>>> import numpy as np
>>> from numpy import linalg as LA
>>> np.set_printoptions(precision=1, suppress=True, linewidth=200)
>>> feats = np.tril(np.array([[0, 2, 0, 1], [3, 2, 0, 3], [2, 1, 0, 2], [3, 1, 2, 0]]), -1) + np.eye(4, dtype=int)
>>> feats
array([[1, 0, 0, 0],
       [3, 1, 0, 0],
       [2, 1, 1, 0],
       [3, 1, 2, 1]])
>>> # triangular
>>> u = np.array([9, 6, -5, 9])
>>> other = feats + np.outer(u, np.eye(4)[1])
>>> LA.matrix_rank(other - feats)
np.int64(1)
>>> Q = feats.astype(float).copy()
>>> for j in range(4):
...     Q[:, j] -= Q[:, :j] @ (Q[:, :j].T @ Q[:, j])
...     Q[:, j] /= LA.norm(Q[:, j])
... 
>>> np.round(Q.T @ feats, 1) + 0
array([[ 4.8,  1.7,  1.7,  0.6],
       [ 0. ,  0.5,  0.5, -0.1],
       [ 0. ,  0. ,  1.4,  0.7],
       [ 0. ,  0. ,  0. ,  0.3]])
>>> A = np.load("x.npy")
>>> A
array([[ -9.9, -32.6,   2.7,   3.3, -13.2,   8.2,  13.6],
       [  8.8, -35.9,  17.7,   5.9,  -5.5,  -5.8,  -3.9],
       [ -3.2,   2.9,   0.4,  -4.9,   6. ,   7.9,  10. ],
       [ 14.1,  23.6, -17.3,   7.8,   8.6,  11.9,   9.7],
       [ -6.7,  24.6, -14.6,  -8.8,  19.5,   6. ,  14.7],
       [ -3.1, -24.2,   2. ,   6.1,  -5. ,   8.8,  20.3],
       [  9.1, -19.1,   8.2,   0.8,  -8.7,  -0.6,  -0.7],
       [-27. ,   6.8,  -0.8, -11.1,  12.8,  -3.9,   0.1],
       [ 17.8, -15.4,  -1.4,   7.9, -12.7,  -0.9,   4.2],
       [  7. ,  12.6, -11.8,   0.9,   3. ,   0.7,  -4.3],
       [  9.5,  -3.5,   8.9,   0.8,  -1.7,   6.9,  -1.1],
       [  6.1,  13.3,  -3.7,   6.4,  13.1,   9.6,  -5.4],
       [ -7.4, -11.6,  16.4,  -4.4,  -0.2,   1.1,   5.7],
       [ 28.9,   3.8, -13.8,  18.7,  12.4,  18.4,  18.6],
       [ 14.6,   6.2, -14.8,   7.9,   1.3,  -1.1,  -1.9],
       [ -4.6, -32.8,   8. ,  -5.6, -11.8,  -9.6,  -0.6],
       [ -5.6,   9. ,   1.3,  -0.5,  -1. ,  -2.7, -11.3],
       [  4.3,  -3.8,   4.9,   1.4,   0.1,   7.8,  -0.3],
       [  7. ,  21.9,  -6.3,   1.7,  11.2,   5.6,   6. ],
       [ -7. ,  18.5,  -2.9,  -8.7,   4. , -11.5,  -7.8],
       [  1.1,   1.2,  -4. ,   4.2,  -7.3,  -6.5,  -2.6],
       [ -1.6, -12.9,   6. ,   1.3,  -4. ,   0.1,   3.4],
       [ -3.7, -20.5,   7.9,  -5.3, -11.5,  -7.7,  -2.4],
       [  2.7, -18.7,   6.2,   6.2,  -7.2,   3.2,   9. ],
       [  3.4,  -5.1,   1.3,   1.5,   2.9,   3.1,   5.7],
       [  4.8, -22. ,  10.2,   2.2,  -9.9,  -9.9,  -9.5],
       [-11. ,  13. ,  -2. ,  -7.7,   5.8, -11.2,  -9.8],
       [ -7.6,  -5.5,   2.1,  -3.9,  -1.6,  -4.6,   0. ],
       [  2.7,  18.1,   4.8,  -5.3,   6.9,  -3.8,  -4.3],
       [ 16.6, -11.1,   1.3,   7.6,   0.1,   7.1,  10.9]])
>>> hat = A @ LA.solve(A.T @ A, A.T)
>>> np.allclose(hat @ hat, hat)
True
>>> LA.matrix_rank(np.eye(30) - hat)
np.int64(23)
>>> np.trace(hat)
np.float64(7.0)
>>> np.round(np.diag(hat), 1) + 0
array([0.4, 0.5, 0.2, 0.2, 0.5, 0.3, 0.2, 0.4, 0.2, 0.2, 0.3, 0.4, 0.3, 0.5, 0.3, 0.3, 0.2, 0.2, 0.1, 0.2, 0.2, 0. , 0.1, 0.2, 0. , 0.2, 0.1, 0. , 0.3, 0.2])
>>> hat @ A[:, 4]
array([-13.2,  -5.5,   6. ,   8.6,  19.5,  -5. ,  -8.7,  12.8, -12.7,   3. ,  -1.7,  13.1,  -0.2,  12.4,   1.3, -11.8,  -1. ,   0.1,  11.2,   4. ,  -7.3,  -4. , -11.5,  -7.2,   2.9,  -9.9,   5.8,
        -1.6,   6.9,   0.1])
>>> cen = A - A.mean(axis=0)
>>> Uu, sv, vt = LA.svd(cen, full_matrices=False)
>>> round((sv ** 2).sum() ** 2 / (sv ** 4).sum(), 1)
np.float64(2.6)
>>> LA.matrix_rank(cen)
np.int64(7)
>>> np.searchsorted(np.cumsum(sv ** 2) / (sv ** 2).sum(), 0.9) + 1
np.int64(3)
>>> sv
array([109.8,  75.3,  49.5,  29.6,  17.8,  17.5,  11. ])
>>> (np.sign(Uu[:, 0]) == np.sign(Uu[0, 0])).astype(int)
array([1, 1, 0, 0, 0, 1, 1, 0, 1, 0, 1, 0, 1, 0, 0, 1, 0, 1, 0, 0, 0, 1, 1, 1, 1, 1, 0, 1, 0, 1])
>>> vec = np.array([0, 3, -3, -2, 1, 3, 0])
>>> target = A @ vec
>>> np.round(LA.solve(A.T @ A, A.T @ target), 1) + 0
array([ 0.,  3., -3., -2.,  1.,  3.,  0.])
>>> np.round(LA.lstsq(A, target)[0], 1) + 0
array([ 0.,  3., -3., -2.,  1.,  3.,  0.])
>>> rng = np.random.default_rng(538810)
>>> target = target + 0.3 * rng.normal(size=30)
>>> target
array([-101.3, -195.6,   47.1,  151.6,  173.1,  -69.4,  -94. ,   46.5,  -73.3,   76.5,  -20. ,   79.7,  -72.5,   82.3,   45.4, -151.6,   14.9,   -5.6,  109.6,   51.1,  -19.9,  -62.9, -109.9,  -84.6,
        -10.2, -140.2,   32.6,  -30.5,   46. ,  -31. ])
>>> b, *_ = LA.lstsq(A, target)
>>> b.round()
array([-0.,  3., -3., -2.,  1.,  3.,  0.])
>>> [round(float(LA.norm(LA.solve(A.T @ A + lam * np.eye(7), A.T @ target))), 2) for lam in (0, 1, 10, 100)]
[5.66, 5.64, 5.52, 4.94]
>>> np.round(LA.norm(target - A @ b), 1)
np.float64(1.3)
>>> other = np.c_[A[:, :3] @ np.array([[-3, 0, -4], [-4, -4, 1], [4, -1, 2]]), np.array([-2, -3, 2, 1, 1, 2, -1, 0, -2, -3, -2, 1, -1, 2, 1, -3, 3, 3, -2, -3, 1, -2, 3, -3, 3, -3, 3, 3, 2, 0])]
>>> other
array([[ 170.9,  127.7,   12.4,   -2. ],
       [ 188. ,  125.9,  -35.7,   -3. ],
       [  -0.4,  -12. ,   16.5,    2. ],
       [-205.9,  -77.1,  -67.4,    1. ],
       [-136.7,  -83.8,   22.2,    1. ],
       [ 114.1,   94.8,   -7.8,    2. ],
       [  81.9,   68.2,  -39.1,   -1. ],
       [  50.6,  -26.4,  113.2,    0. ],
       [   2.6,   63. ,  -89.4,   -2. ],
       [-118.6,  -38.6,  -39. ,   -3. ],
       [  21.1,    5.1,  -23.7,   -2. ],
       [ -86.3,  -49.5,  -18.5,    1. ],
       [ 134.2,   30. ,   50.8,   -1. ],
       [-157.1,   -1.4, -139.4,    2. ],
       [-127.8,  -10. ,  -81.8,    1. ],
       [ 177. ,  123.2,    1.6,   -3. ],
       [ -14. ,  -37.3,   34. ,    3. ],
       [  21.9,   10.3,  -11.2,    3. ],
       [-133.8,  -81.3,  -18.7,   -2. ],
       [ -64.6,  -71.1,   40.7,   -3. ],
       [ -24.1,   -0.8,  -11.2,    1. ],
       [  80.4,   45.6,    5.5,   -2. ],
       [ 124.7,   74.1,   10.1,    3. ],
       [  91.5,   68.6,  -17.1,   -3. ],
       [  15.4,   19.1,  -16.1,    3. ],
       [ 114.4,   77.8,  -20.8,   -3. ],
       [ -27. ,  -50. ,   53. ,    3. ],
       [  53.2,   19.9,   29.1,    3. ],
       [ -61.3,  -77.2,   16.9,    2. ],
       [  -0.2,   43.1,  -74.9,    0. ]])
>>> LA.norm(LA.qr(A)[0].T @ other, axis=0) ** 2 / ((other ** 2).sum(axis=0) + 1e-12)
array([1. , 1. , 1. , 0.2])
>>> np.round(LA.lstsq(A, other[:, 0])[0], 1) + 0
array([-3., -4.,  4.,  0.,  0.,  0.,  0.])
>>> np.round(LA.norm(other - A @ LA.lstsq(A, other)[0], axis=0), 1) + 0
array([ 0. ,  0. ,  0. , 11.3])
>>> F = np.loadtxt("arr.csv", delimiter=",")
>>> F
array([[ 2.,  8.,  1.,  7.,  1.,  7.,  8.],
       [ 4., 16.,  2., 14.,  2., 14., 16.],
       [ 2.,  8.,  1.,  7.,  1.,  7.,  8.],
       [ 2.,  8.,  1.,  7.,  1.,  7.,  8.],
       [ 0.,  0.,  0.,  0.,  0.,  0.,  0.],
       [ 0.,  0.,  0.,  0.,  0.,  0.,  0.]])
>>> # columns 2 and 4 are equal
>>> LA.norm(F, axis=1).argmax()
np.int64(1)
>>> round(LA.norm(F) ** 2 / LA.norm(F, 2) ** 2, 1)
np.float64(1.0)
>>> F[3] @ F[1]
np.float64(464.0)
>>> round(LA.norm(F, 2), 1)
np.float64(40.3)
